$ ipython --no-banner

In [1]: import numpy as np

In [2]: from numpy import linalg as LA

In [3]: np.set_printoptions(precision=2, suppress=True, linewidth=140, floatmode="fixed")

In [4]: def rd(a):
   ...:     return np.round(a, 2) + 0
   ...: 

In [5]: M = np.load("sample7.npy")

In [6]: print(M)
[[1.00 0.90 0.81 0.73 0.66 0.59]
 [0.90 1.00 0.90 0.81 0.73 0.66]
 [0.81 0.90 1.00 0.90 0.81 0.73]
 [0.73 0.81 0.90 1.00 0.90 0.81]
 [0.66 0.73 0.81 0.90 1.00 0.90]
 [0.59 0.66 0.73 0.81 0.90 1.00]]

In [7]: r0, r1 = M[1], M[0]

In [8]: rd(r0 @ r0)
Out[8]: np.float64(4.24)

In [9]: print(rd(r0 @ r1))
3.99

In [10]: pr = (r0 @ r1) / (r0 @ r0) * r0

In [11]: rd(LA.norm(r0 + r1) ** 2 + LA.norm(r0 - r1) ** 2)
Out[11]: np.float64(16.05)

In [12]: rd((r1 - pr) @ r0)
Out[12]: np.float64(0.0)

In [13]: rd(r1 - pr)
Out[13]: array([ 0.15, -0.04, -0.04, -0.03, -0.03, -0.03])

In [14]: rd(np.outer(r0, r1))
Out[14]: 
array([[0.90, 0.81, 0.73, 0.66, 0.59, 0.53],
       [1.00, 0.90, 0.81, 0.73, 0.66, 0.59],
       [0.90, 0.81, 0.73, 0.66, 0.59, 0.53],
       [0.81, 0.73, 0.66, 0.59, 0.53, 0.48],
       [0.73, 0.66, 0.59, 0.53, 0.48, 0.43],
       [0.66, 0.59, 0.53, 0.48, 0.44, 0.39]])

In [15]: rd(pr)
Out[15]: array([0.85, 0.94, 0.85, 0.76, 0.69, 0.62])

In [16]: vec = np.ones(6)

In [17]: for _ in range(4):
    ...:     vec = M @ vec
    ...:     vec /= LA.norm(vec)
    ...:     print(round(vec @ M @ vec, 2))
    ...: 
4.95
4.95
4.95
4.95

In [18]: rd(vec)
Out[18]: array([0.39, 0.41, 0.43, 0.43, 0.41, 0.39])

In [19]: vals, evecs = LA.eigh(M)

In [20]: vec = np.array([0, 0, 0, 0, 2, 2])

In [21]: rd(evecs * np.sqrt(vals) @ evecs.T)
Out[21]: 
array([[0.77, 0.43, 0.31, 0.24, 0.21, 0.17],
       [0.43, 0.69, 0.39, 0.29, 0.23, 0.21],
       [0.31, 0.39, 0.68, 0.38, 0.29, 0.24],
       [0.24, 0.29, 0.38, 0.68, 0.39, 0.31],
       [0.21, 0.23, 0.29, 0.39, 0.69, 0.43],
       [0.17, 0.21, 0.24, 0.31, 0.43, 0.77]])

In [22]: print(rd(evecs * np.maximum(vals, 0) @ evecs.T))
[[1.00 0.90 0.81 0.73 0.66 0.59]
 [0.90 1.00 0.90 0.81 0.73 0.66]
 [0.81 0.90 1.00 0.90 0.81 0.73]
 [0.73 0.81 0.90 1.00 0.90 0.81]
 [0.66 0.73 0.81 0.90 1.00 0.90]
 [0.59 0.66 0.73 0.81 0.90 1.00]]

In [23]: (np.sign(evecs[:, -1].round(6)) == np.sign(evecs[0, -1].round(6))).astype(int)
Out[23]: array([1, 1, 1, 1, 1, 1])

In [24]: data = np.load("case18.npy")

In [25]: data
Out[25]: 
array([[  1,  -3,  -2,   3,  15],
       [  2,  -2,  -1,  -2, -10],
       [  2,   3,   3,   1,   5],
       [  2,   3,   2,   0,   0],
       [  0,   2,   3,   2,  10]])

In [26]: left, sig, Vt = LA.svd(data)

In [27]: evecs = Vt[:(sig > 1e-8).sum()]

In [28]: rng = np.random.default_rng(357027)

In [29]: vec = data[4] + -3 * data[1] + rng.integers(2) * np.eye(5)[3]

In [30]: vec
Out[30]: array([-6.00,  8.00,  6.00,  8.00, 40.00])

In [31]: print(LA.matrix_rank(np.vstack([data, vec])))
4

In [32]: print(np.allclose(evecs.T @ evecs @ vec, vec))
True

In [33]: mat = np.loadtxt("m.csv", delimiter=",")

In [34]: rd(mat)
Out[34]: 
array([[-7.65, -4.92, -4.04, -0.97],
       [-4.95, -0.96, -0.99, -8.58],
       [ 7.62,  4.21,  3.52,  3.44],
       [-4.13, -4.72, -3.68,  6.87],
       [-7.70, -4.70, -3.88, -1.87],
       [-4.92, -5.00, -3.93,  5.95],
       [-0.31, -2.83, -2.07,  9.36],
       [-0.82,  2.14,  1.50, -9.62],
       [-3.79,  0.02, -0.21, -9.25],
       [ 3.28,  4.37,  3.37, -7.67],
       [-6.10, -5.29, -4.22,  4.12],
       [-6.95, -3.05, -2.64, -5.95],
       [ 5.71,  1.67,  1.56,  7.88],
       [-5.47, -1.44, -1.38, -8.13],
       [-3.69,  0.10, -0.15, -9.29],
       [ 6.03,  5.28,  4.20, -4.26],
       [-6.07, -5.29, -4.21,  4.18],
       [ 3.40, -0.32, -0.03,  9.40],
       [-5.77, -1.72, -1.60, -7.83],
       [-1.89,  1.43,  0.92, -9.67],
       [-4.76, -4.95, -3.89,  6.14],
       [ 1.14,  3.30,  2.47, -9.04],
       [ 6.96,  3.06,  2.65,  5.93],
       [ 0.70,  3.05,  2.26, -9.22],
       [-2.88, -4.19, -3.22,  7.99],
       [-6.71, -5.34, -4.29,  2.84],
       [-6.60, -2.61, -2.30, -6.66],
       [ 0.95, -2.05, -1.43,  9.64],
       [ 7.60,  4.15,  3.48,  3.58],
       [-0.43, -2.90, -2.13,  9.32],
       [-4.31, -4.79, -3.74,  6.67],
       [ 0.30,  2.82,  2.07, -9.36],
       [ 7.69,  4.79,  3.95,  1.52],
       [-7.20, -3.39, -2.91, -5.31],
       [-2.09,  1.28,  0.81, -9.66],
       [-3.33, -4.39, -3.39,  7.63],
       [-2.11,  1.27,  0.79, -9.66],
       [ 2.36,  3.94,  3.01, -8.36],
       [ 6.06,  2.02,  1.83,  7.48],
       [-6.49, -2.48, -2.20, -6.85],
       [-4.76, -4.95, -3.89,  6.14],
       [ 7.64,  4.27,  3.57,  3.27]])

In [35]: rank = LA.matrix_rank(mat)

In [36]: rank
Out[36]: np.int64(2)

In [37]: null = LA.svd(mat)[2][rank:].T

In [38]: np.allclose(mat @ null, 0)
Out[38]: True

In [39]: A = np.loadtxt("block19.csv", delimiter=",")

In [40]: print(A)
[[  1.20   0.50   0.40  -0.40  -1.30   0.00   0.60]
 [  0.60  -1.50  -0.30  -1.00   1.20  -2.10  -0.10]
 [  0.00  30.00  18.00   6.00   4.00 -20.00  -2.00]
 [ -1.10   0.20   0.00   0.20  -0.50  -0.10   0.50]
 [ -2.10   0.40  -1.00  -0.20   0.50   0.80  -1.60]
 [ -1.00   0.60   1.70  -2.00   0.90  -0.20   1.20]
 [  1.30  -0.10   0.40   0.30  -0.30  -0.70   0.50]
 [ -0.70   0.40  -1.30   0.50   0.50  -0.10   0.00]
 [  0.60  -1.50   0.90   0.60   1.10   0.60   0.20]
 [  0.50   0.10   0.30   1.00  -0.30   1.40   0.40]
 [ -1.10  -0.30   0.50  -0.10   0.10   1.00  -1.30]
 [  0.50  -0.30  -1.40  -0.20  -1.40   0.70   0.40]
 [  0.60  -0.10   1.20  -1.30   1.60   0.70   0.10]
 [  0.10  -0.20   0.10  -2.10  -1.50   0.30   1.10]
 [  0.00  -1.80  -1.00  -0.30  -1.00   0.10  -1.50]
 [ -2.10   0.20  -0.90   1.50  -0.90  -0.10  -0.10]
 [ -0.20  -0.80   0.70  -0.10   0.10   1.90   0.00]
 [ -0.20  -0.20   0.40   1.50   0.10   1.60  -0.70]
 [ -1.70  -0.90  -1.00  -1.60   0.20  -1.60   0.50]
 [ -0.10  -0.50  -1.60  -0.70   0.30   1.10  -0.50]
 [ -0.40  -0.60   1.00   0.70  -0.90  -1.00   0.40]
 [  1.10  -0.20   1.30   0.30   1.30   0.50   0.30]
 [  1.00   0.00  -1.20   1.00   1.10   2.00  -0.50]
 [  1.20  -0.50  -1.20   1.30   0.20  -0.50   0.20]
 [ -1.10  -1.00   0.30  -1.00  -1.90  -1.60  -1.40]
 [ -2.30  -1.40   3.00  -0.50  -0.90   1.70  -0.20]
 [ -0.30   0.50   0.40  -0.40   0.10  -1.20  -2.20]
 [  1.20   1.20   0.00  -0.60  -0.80  -2.30  -0.50]
 [  0.50  -0.90  -0.20  -0.60  -1.50  -0.50   0.00]
 [  0.20   1.30   0.40  -1.20  -2.50  -0.60   0.30]
 [  0.20   1.70  -0.30  -0.80  -0.30  -0.20   0.30]
 [  0.30   1.40  -1.20   0.00  -0.70   0.60  -0.90]
 [  1.20  -0.10  -0.20  -2.10   0.20   1.30  -0.60]
 [  0.20   1.20   0.60   0.30  -0.10   0.80   0.90]
 [ -0.80   0.50  -0.90   0.90   0.60  -0.20  -0.80]
 [  1.80   0.30  -0.70   0.80   0.00   0.30   0.30]
 [ -0.50  -1.00  -0.50  -1.90   0.20  -0.60  -1.30]
 [ -0.50  -0.90  -0.70   0.30  -1.30  -0.40   0.10]
 [  0.70  -0.80   0.60   0.50  -0.10  -0.70   0.60]
 [  0.70   0.50   0.10  -1.10   0.40   0.60  -0.20]
 [ -0.70   0.50   0.50   1.90  -0.10  -0.60  -0.90]
 [  0.40  -0.20  -1.70   0.10   0.40  -1.10   0.20]
 [ -0.40  -2.30   0.40  -1.10  -0.40  -1.10  -0.40]
 [ -1.00  -1.30   0.80  -0.50   1.50   1.80  -0.40]
 [  0.70   0.70   0.50  -0.20  -0.50   0.20  -0.70]]

In [41]: d = LA.norm(A[:, None] - A[None], axis=-1)

In [42]: print(rd(d[:5, :5]))
[[ 0.00  4.04 40.71  2.56  4.65]
 [ 4.04  0.00 41.33  3.82  4.81]
 [40.71 41.33  0.00 40.86 41.53]
 [ 2.56  3.82 40.86  0.00  2.90]
 [ 4.65  4.81 41.53  2.90  0.00]]

In [43]: LA.matrix_rank(d ** 2)
Out[43]: np.int64(9)

In [44]: d.mean(axis=1).argmax()
Out[44]: np.int64(2)

In [45]: d.shape
Out[45]: (45, 45)

In [46]: J = np.load("dump.npy")

In [47]: J
Out[47]: 
array([[1, 0, 0, 0, 0],
       [0, 1, 0, 0, 0],
       [0, 0, 1, 0, 0],
       [0, 0, 0, 1, 0],
       [0, 0, 0, 0, 1]])

In [48]: idx = rng.permutation(5)

In [49]: M2 = J[:, idx] * rng.choice([-1, 1], 5)

In [50]: M2
Out[50]: 
array([[ 0, -1,  0,  0,  0],
       [ 0,  0,  0,  0, -1],
       [ 0,  0,  0,  1,  0],
       [ 1,  0,  0,  0,  0],
       [ 0,  0, -1,  0,  0]])

In [51]: left, _, Vt = LA.svd(J.T @ M2)

In [52]: print(left @ Vt)
[[ 0.00 -1.00  0.00  0.00  0.00]
 [ 0.00  0.00  0.00  0.00 -1.00]
 [ 0.00  0.00  0.00  1.00  0.00]
 [ 1.00  0.00  0.00  0.00  0.00]
 [ 0.00  0.00 -1.00  0.00  0.00]]

In [53]: idx
Out[53]: array([3, 0, 4, 2, 1])

In [54]: q, _ = LA.qr(np.array([[-0.4], [-0.9], [0.4], [-0.8], [-0.5], [0.2], [-2.1], [-0.8]]))

In [55]: arr = q @ q.T

In [56]: rd(arr)
Out[56]: 
array([[ 0.02,  0.05, -0.02,  0.05,  0.03, -0.01,  0.12,  0.05],
       [ 0.05,  0.11, -0.05,  0.10,  0.06, -0.03,  0.27,  0.10],
       [-0.02, -0.05,  0.02, -0.05, -0.03,  0.01, -0.12, -0.05],
       [ 0.05,  0.10, -0.05,  0.09,  0.06, -0.02,  0.24,  0.09],
       [ 0.03,  0.06, -0.03,  0.06,  0.04, -0.01,  0.15,  0.06],
       [-0.01, -0.03,  0.01, -0.02, -0.01,  0.01, -0.06, -0.02],
       [ 0.12,  0.27, -0.12,  0.24,  0.15, -0.06,  0.62,  0.24],
       [ 0.05,  0.10, -0.05,  0.09,  0.06, -0.02,  0.24,  0.09]])

In [57]: left, sig, Vt = LA.svd(arr)

In [58]: rd(sig)
Out[58]: array([1.00, 0.00, 0.00, 0.00, 0.00, 0.00, 0.00, 0.00])

In [59]: M2 = left[:, :1] @ np.diag(sig[:1]) @ Vt[:1]

In [60]: rd(LA.norm(arr - M2, 2)), rd(sig[1])
Out[60]: (np.float64(0.0), np.float64(0.0))

In [61]: LA.matrix_rank(arr, rtol=0.05)
Out[61]: np.int64(1)

In [62]: rank = LA.matrix_rank(arr)

In [63]: rank
Out[63]: np.int64(1)

In [64]: null = LA.svd(arr)[2][rank:].T

In [65]: [int(LA.matrix_rank(arr[:i])) for i in range(1, len(arr) + 1)]
Out[65]: [1, 1, 1, 1, 1, 1, 1, 1]

In [66]: print([int(LA.matrix_rank(np.delete(arr, i, axis=0))) for i in range(8)])
[1, 1, 1, 1, 1, 1, 1, 1]

In [67]: (LA.matrix_power((J != 0) + (J.T != 0) + np.eye(5), 5) > 0).astype(int)
Out[67]: 
array([[1, 0, 0, 0, 0],
       [0, 1, 0, 0, 0],
       [0, 0, 1, 0, 0],
       [0, 0, 0, 1, 0],
       [0, 0, 0, 0, 1]])

In [68]: J @ J
Out[68]: 
array([[1, 0, 0, 0, 0],
       [0, 1, 0, 0, 0],
       [0, 0, 1, 0, 0],
       [0, 0, 0, 1, 0],
       [0, 0, 0, 0, 1]])

In [69]: print(rd(np.sort(LA.eigvals(J).real)))
[1.00 1.00 1.00 1.00 1.00]

In [70]: vals, evecs = LA.eigh(arr)

In [71]: print(rd(vals))
[0.00 0.00 0.00 0.00 0.00 0.00 0.00 1.00]

In [72]: rd(vals.sum()), np.trace(arr)
Out[72]: (np.float64(1.0), np.float64(1.0))

In [73]: print(rd(LA.svd(arr, compute_uv=False)))
[1.00 0.00 0.00 0.00 0.00 0.00 0.00 0.00]

In [74]: rd(np.abs(evecs[:, -1]))
Out[74]: array([0.15, 0.34, 0.15, 0.30, 0.19, 0.08, 0.79, 0.30])

In [75]: rd(LA.eigvalsh(arr @ arr))
Out[75]: array([0.00, 0.00, 0.00, 0.00, 0.00, 0.00, 0.00, 1.00])

In [76]: rd(LA.eigvalsh(arr + -1 * np.eye(8)))
Out[76]: array([-1.00, -1.00, -1.00, -1.00, -1.00, -1.00, -1.00,  0.00])

In [77]: rd(evecs.T @ evecs)
Out[77]: 
array([[1.00, 0.00, 0.00, 0.00, 0.00, 0.00, 0.00, 0.00],
       [0.00, 1.00, 0.00, 0.00, 0.00, 0.00, 0.00, 0.00],
       [0.00, 0.00, 1.00, 0.00, 0.00, 0.00, 0.00, 0.00],
       [0.00, 0.00, 0.00, 1.00, 0.00, 0.00, 0.00, 0.00],
       [0.00, 0.00, 0.00, 0.00, 1.00, 0.00, 0.00, 0.00],
       [0.00, 0.00, 0.00, 0.00, 0.00, 1.00, 0.00, 0.00],
       [0.00, 0.00, 0.00, 0.00, 0.00, 0.00, 1.00, 0.00],
       [0.00, 0.00, 0.00, 0.00, 0.00, 0.00, 0.00, 1.00]])
